$ ipython --no-banner

In [1]: import numpy as np

In [2]: np.set_printoptions(precision=2, suppress=True, linewidth=160, sign=" ")

In [3]: W0 = np.loadtxt("test13.csv", delimiter=",")

In [4]: W0.round(2) + 0
Out[4]: 
array([[ 0.81, -0.01,  0.13, -0.17, -0.06,  0.21,  0.28, -0.31, -0.11,  0.07,  0.16],
       [-0.01,  1.01, -0.15,  0.01, -0.13, -0.26,  0.45,  0.  ,  0.29,  0.  ,  0.25],
       [ 0.13, -0.15,  0.8 ,  0.06,  0.36, -0.14, -0.41,  0.04,  0.36, -0.25, -0.02],
       [-0.17,  0.01,  0.06,  0.61,  0.31,  0.12, -0.31, -0.26, -0.23, -0.29, -0.09],
       [-0.06, -0.13,  0.36,  0.31,  0.75, -0.19, -0.18,  0.37, -0.01, -0.32,  0.36],
       [ 0.21, -0.26, -0.14,  0.12, -0.19,  1.59,  0.01, -0.36,  0.29, -0.04,  0.28],
       [ 0.28,  0.45, -0.41, -0.31, -0.18,  0.01,  1.12,  0.3 , -0.05, -0.02, -0.13],
       [-0.31,  0.  ,  0.04, -0.26,  0.37, -0.36,  0.3 ,  0.85,  0.24, -0.07,  0.28],
       [-0.11,  0.29,  0.36, -0.23, -0.01,  0.29, -0.05,  0.24,  0.8 , -0.02,  0.38],
       [ 0.07,  0.  , -0.25, -0.29, -0.32, -0.04, -0.02, -0.07, -0.02,  0.34,  0.2 ],
       [ 0.16,  0.25, -0.02, -0.09,  0.36,  0.28, -0.13,  0.28,  0.38,  0.2 ,  1.34]])

In [5]: rng = np.random.default_rng(161)

In [6]: lab = rng.permutation(11)

In [7]: lab
Out[7]: array([  9,   2,   0,   5,   1,   8,   3,   6,   7,   4,  10])

In [8]: M2 = W0[lab][:, lab]

In [9]: np.diag(M2)
Out[9]: array([ 0.34,  0.8 ,  0.81,  1.59,  1.01,  0.8 ,  0.61,  1.12,  0.85,  0.75,  1.34])

In [10]: print(np.allclose(M2, W0))
False

In [11]: round(float(np.linalg.det(M2)), 2), np.round(np.linalg.det(W0[lab]), 2)
Out[11]: (-0.0, np.float64(0.0))

In [12]: np.trace(M2)
Out[12]: np.float64(10.0)

In [13]: X = np.load("sample17.npy")

In [14]: X
Out[14]: 
array([[ 2,  0,  2,  1,  2,  2,  1,  2],
       [ 0,  2,  0,  2,  1,  2,  2,  1],
       [ 2,  0,  2,  0,  2,  1,  2,  2],
       [ 1,  2,  0,  2,  0,  2,  1,  2],
       [ 2,  1,  2,  0,  2,  0,  2,  1],
       [ 2,  2,  1,  2,  0,  2,  0,  2],
       [ 1,  2,  2,  1,  2,  0,  2,  0],
       [ 2,  1,  2,  2,  1,  2,  0,  2]])

In [15]: Uu, sv, VT = np.linalg.svd(X)

In [16]: print(np.argmax(sv[:-1] / (sv[1:] + 1e-6)) + 1)
7

In [17]: M2 = Uu[:, :7] @ np.diag(sv[:7]) @ VT[:7]

In [18]: np.linalg.matrix_rank(M2)
Out[18]: np.int64(7)

In [19]: M2.round(2) + 0
Out[19]: 
array([[ 2.,  0.,  2.,  1.,  2.,  2.,  1.,  2.],
       [ 0.,  2.,  0.,  2.,  1.,  2.,  2.,  1.],
       [ 2.,  0.,  2.,  0.,  2.,  1.,  2.,  2.],
       [ 1.,  2.,  0.,  2.,  0.,  2.,  1.,  2.],
       [ 2.,  1.,  2.,  0.,  2.,  0.,  2.,  1.],
       [ 2.,  2.,  1.,  2.,  0.,  2.,  0.,  2.],
       [ 1.,  2.,  2.,  1.,  2.,  0.,  2.,  0.],
       [ 2.,  1.,  2.,  2.,  1.,  2.,  0.,  2.]])

In [20]: print(np.linalg.matrix_rank(X, rtol=0.05))
5

In [21]: round(np.linalg.norm(X - M2) / np.linalg.norm(X), 2)
Out[21]: np.float64(0.0)

In [22]: np.round(np.abs(X - M2).max(), 2)
Out[22]: np.float64(0.0)

In [23]: A = np.loadtxt("w.csv", delimiter=",")

In [24]: A
Out[24]: 
array([[  0.,  -1.,  -1.,  -1.,  -2.,   0.],
       [  0.,  -3.,  -3.,  -3.,  -6.,   0.],
       [  0.,   5.,   5.,   5.,  10.,   0.],
       [  0.,  -1.,  -1.,  -1.,  -2.,   0.],
       [  0.,   3.,   3.,   3.,   6.,   0.],
       [  0.,  -5.,  -5.,  -5., -10.,   0.],
       [  0.,   1.,   1.,   1.,   2.,   0.],
       [  0.,  -1.,  -1.,  -1.,  -2.,   0.],
       [  0.,   5.,   5.,   5.,  10.,   0.],
       [  0.,   5.,   5.,   5.,  10.,   0.],
       [  0.,  -1.,  -1.,  -1.,  -2.,   0.]])

In [25]: r = np.linalg.matrix_rank(A)

In [26]: r
Out[26]: np.int64(1)

In [27]: null = np.linalg.svd(A)[2][r:].T

In [28]: [int(np.linalg.matrix_rank(A[:, :j + 1])) for j in range(6)]
Out[28]: [0, 1, 1, 1, 1, 1]

In [29]: np.linalg.matrix_rank(A.T @ A), np.linalg.matrix_rank(A @ A.T)
Out[29]: (np.int64(1), np.int64(1))

In [30]: null @ null.T
Out[30]: 
array([[ 1.  ,  0.  ,  0.  ,  0.  ,  0.  ,  0.  ],
       [ 0.  ,  0.86, -0.14, -0.14, -0.29,  0.  ],
       [ 0.  , -0.14,  0.86, -0.14, -0.29,  0.  ],
       [ 0.  , -0.14, -0.14,  0.86, -0.29,  0.  ],
       [ 0.  , -0.29, -0.29, -0.29,  0.43,  0.  ],
       [ 0.  ,  0.  ,  0.  ,  0.  ,  0.  ,  1.  ]])

In [31]: [int(np.linalg.matrix_rank(A[:i])) for i in range(1, len(A) + 1)]
Out[31]: [1, 1, 1, 1, 1, 1, 1, 1, 1, 1, 1]

In [32]: M2 = A / np.linalg.norm(A, axis=1)
---------------------------------------------------------------------------
ValueError                                Traceback (most recent call last)
Cell In[32], line 1
----> 1 M2 = A / np.linalg.norm(A, axis=1)

ValueError: operands could not be broadcast together with shapes (11,6) (11,) 

In [33]: M2 = A / np.linalg.norm(A, axis=1, keepdims=True)

In [34]: gram = M2 @ M2.T

In [35]: np.argwhere(np.triu(np.abs(gram) > 0.95, 1))
Out[35]: 
array([[  0,   1],
       [  0,   2],
       [  0,   3],
       [  0,   4],
       [  0,   5],
       [  0,   6],
       [  0,   7],
       [  0,   8],
       [  0,   9],
       [  0,  10],
       [  1,   2],
       [  1,   3],
       [  1,   4],
       [  1,   5],
       [  1,   6],
       [  1,   7],
       [  1,   8],
       [  1,   9],
       [  1,  10],
       [  2,   3],
       [  2,   4],
       [  2,   5],
       [  2,   6],
       [  2,   7],
       [  2,   8],
       [  2,   9],
       [  2,  10],
       [  3,   4],
       [  3,   5],
       [  3,   6],
       [  3,   7],
       [  3,   8],
       [  3,   9],
       [  3,  10],
       [  4,   5],
       [  4,   6],
       [  4,   7],
       [  4,   8],
       [  4,   9],
       [  4,  10],
       [  5,   6],
       [  5,   7],
       [  5,   8],
       [  5,   9],
       [  5,  10],
       [  6,   7],
       [  6,   8],
       [  6,   9],
       [  6,  10],
       [  7,   8],
       [  7,   9],
       [  7,  10],
       [  8,   9],
       [  8,  10],
       [  9,  10]])

In [36]: np.linalg.norm(M2, axis=1)
Out[36]: array([ 1.,  1.,  1.,  1.,  1.,  1.,  1.,  1.,  1.,  1.,  1.])

In [37]: (gram - 2 * np.eye(11)).round(6).argmax(axis=1)
Out[37]: array([ 1,  0,  4,  0,  2,  0,  2,  0,  2,  2,  0])

In [38]: gram
Out[38]: 
array([[ 1.,  1., -1.,  1., -1.,  1., -1.,  1., -1., -1.,  1.],
       [ 1.,  1., -1.,  1., -1.,  1., -1.,  1., -1., -1.,  1.],
       [-1., -1.,  1., -1.,  1., -1.,  1., -1.,  1.,  1., -1.],
       [ 1.,  1., -1.,  1., -1.,  1., -1.,  1., -1., -1.,  1.],
       [-1., -1.,  1., -1.,  1., -1.,  1., -1.,  1.,  1., -1.],
       [ 1.,  1., -1.,  1., -1.,  1., -1.,  1., -1., -1.,  1.],
       [-1., -1.,  1., -1.,  1., -1.,  1., -1.,  1.,  1., -1.],
       [ 1.,  1., -1.,  1., -1.,  1., -1.,  1., -1., -1.,  1.],
       [-1., -1.,  1., -1.,  1., -1.,  1., -1.,  1.,  1., -1.],
       [-1., -1.,  1., -1.,  1., -1.,  1., -1.,  1.,  1., -1.],
       [ 1.,  1., -1.,  1., -1.,  1., -1.,  1., -1., -1.,  1.]])

In [39]: gram[3]
Out[39]: array([ 1.,  1., -1.,  1., -1.,  1., -1.,  1., -1., -1.,  1.])

In [40]: Uu, sv, VT = np.linalg.svd(A)

In [41]: sv.round(2) + 0
Out[41]: array([ 29.34,   0.  ,   0.  ,   0.  ,   0.  ,   0.  ])

In [42]: M2 = Uu[:, :1] @ np.diag(sv[:1]) @ VT[:1]

In [43]: M2
Out[43]: 
array([[  0.,  -1.,  -1.,  -1.,  -2.,   0.],
       [  0.,  -3.,  -3.,  -3.,  -6.,   0.],
       [  0.,   5.,   5.,   5.,  10.,   0.],
       [  0.,  -1.,  -1.,  -1.,  -2.,   0.],
       [  0.,   3.,   3.,   3.,   6.,   0.],
       [  0.,  -5.,  -5.,  -5., -10.,   0.],
       [  0.,   1.,   1.,   1.,   2.,   0.],
       [  0.,  -1.,  -1.,  -1.,  -2.,   0.],
       [  0.,   5.,   5.,   5.,  10.,   0.],
       [  0.,   5.,   5.,   5.,  10.,   0.],
       [  0.,  -1.,  -1.,  -1.,  -2.,   0.]])

In [44]: np.argsort(-np.linalg.norm(A, axis=0).round(6), kind="stable")[:3]
Out[44]: array([ 4,  1,  2])

In [45]: np.linalg.cond(A) > 100
Out[45]: np.True_

In [46]: print([round(float(x), 2) for x in np.linalg.svd(A, compute_uv=False)[:3]])
[29.34, 0.0, 0.0]

In [47]: np.linalg.matrix_rank(A, rtol=0.1)
Out[47]: np.int64(1)

In [48]: round(float(np.linalg.norm(A, 2) / np.linalg.norm(A)), 2)
Out[48]: 1.0

In [49]: A[3] @ A[5]
Out[49]: np.float64(35.0)

In [50]: np.round(np.linalg.norm(A, 1), 2), np.round(np.linalg.norm(A, np.inf), 2)
Out[50]: (np.float64(62.0), np.float64(25.0))

In [51]: print(round(np.linalg.norm(A) ** 2 / np.linalg.norm(A, 2) ** 2, 2))
1.0

In [52]: round(float(np.linalg.norm(A[3], 1)), 2), round(np.linalg.norm(A[3], np.inf), 2)
Out[52]: (5.0, np.float64(2.0))

In [53]: np.linalg.norm(A, axis=0)
Out[53]: array([  0.  ,  11.09,  11.09,  11.09,  22.18,   0.  ])

In [54]: J = np.load("m.npy")

In [55]: print(J)
[[ 0.8  -1.1   2.   -0.3   6.49 -0.3  -0.2  -0.2 ]
 [-0.1   1.7  -0.3  -0.6  -1.04  0.5   0.3   1.4 ]
 [ 0.5   0.4   2.1   0.4   7.08  0.1  -2.3   0.5 ]
 [ 0.4   1.3   0.8  -0.8   2.55  0.8   0.9   0.  ]
 [-0.3   1.5  -0.6  -0.2  -1.96  0.4  -0.9   1.1 ]
 [-2.6  -1.5   0.    0.2  -0.19  0.6   2.1   1.4 ]
 [ 0.8  -1.3  -0.4   0.3  -1.04 -0.6   0.7   0.1 ]
 [ 2.3  -1.6   1.1  -1.3   3.15  1.6   0.   -0.6 ]
 [-1.1  -1.   -1.5   1.5  -4.93  0.    1.    0.4 ]
 [-1.    0.4   0.1   0.7   0.39 -1.8  -0.1   0.1 ]
 [-0.1   0.2  -0.7  -0.3  -2.17  0.4  -0.7  -1.1 ]
 [ 0.8   1.8  -0.1   0.4  -0.12 -0.3   1.8   0.9 ]
 [-0.4   0.5  -0.2   0.6  -1.1  -0.6   0.6   0.4 ]
 [-0.7   0.7  -1.1   1.1  -2.33  0.4  -0.9   0.  ]
 [-0.1   1.6  -1.1  -0.8  -3.13  0.4   0.3  -0.5 ]
 [-0.8  -0.4  -0.8   1.6  -2.24  1.    0.5  -0.6 ]
 [-0.5   0.2  -0.1  -0.5  -0.37 -1.1  -0.3  -0.8 ]
 [-0.4  -1.1  -0.5   0.1  -1.59 -1.    0.9   0.2 ]
 [-0.3  -0.2   0.2   0.    1.19  0.8  -1.5  -0.3 ]
 [-0.5   1.8   1.4  -0.1   4.51  0.1  -1.6  -0.4 ]
 [-0.6  -0.8  -0.4   0.1  -1.35  1.9   1.5  -1.4 ]
 [-0.3  -0.5   0.6   0.7   2.15  0.   -0.5  -0.3 ]
 [ 0.1   0.4   0.6  -1.8   1.35  0.1   0.8  -0.3 ]
 [-0.1   0.6  -1.1   0.5  -3.12  0.5  -0.1   0.9 ]
 [-1.1  -1.2  -1.1   1.1  -3.43  3.1  -0.6  -0.2 ]
 [ 0.1  -0.5   1.2  -0.5   4.   -1.7  -0.9  -0.5 ]]

In [56]: W1 = np.array([[1, -3], [1, 1], [3, 3], [3, 3], [2, -3], [2, 1], [-1, 0], [2, -3]])

In [57]: b = np.array([1, 2])

In [58]: hid = np.maximum(J @ W1 + b, 0)

In [59]: np.linalg.matrix_rank(hid)
Out[59]: np.int64(2)

In [60]: (hid > 0).astype(int)
Out[60]: 
array([[ 1,  0],
       [ 1,  1],
       [ 1,  0],
       [ 1,  0],
       [ 0,  1],
       [ 0,  1],
       [ 0,  1],
       [ 1,  0],
       [ 0,  1],
       [ 1,  1],
       [ 0,  1],
       [ 1,  0],
       [ 0,  1],
       [ 0,  1],
       [ 0,  1],
       [ 0,  1],
       [ 0,  1],
       [ 0,  1],
       [ 1,  1],
       [ 1,  0],
       [ 0,  1],
       [ 1,  1],
       [ 0,  0],
       [ 0,  1],
       [ 0,  1],
       [ 1,  0]])

In [61]: cent = np.array([[2, 2], [-1, 2]])

In [62]: W1 @ cent
Out[62]: 
array([[ 5, -4],
       [ 1,  4],
       [ 3, 12],
       [ 3, 12],
       [ 7, -2],
       [ 3,  6],
       [-2, -2],
       [ 7, -2]])
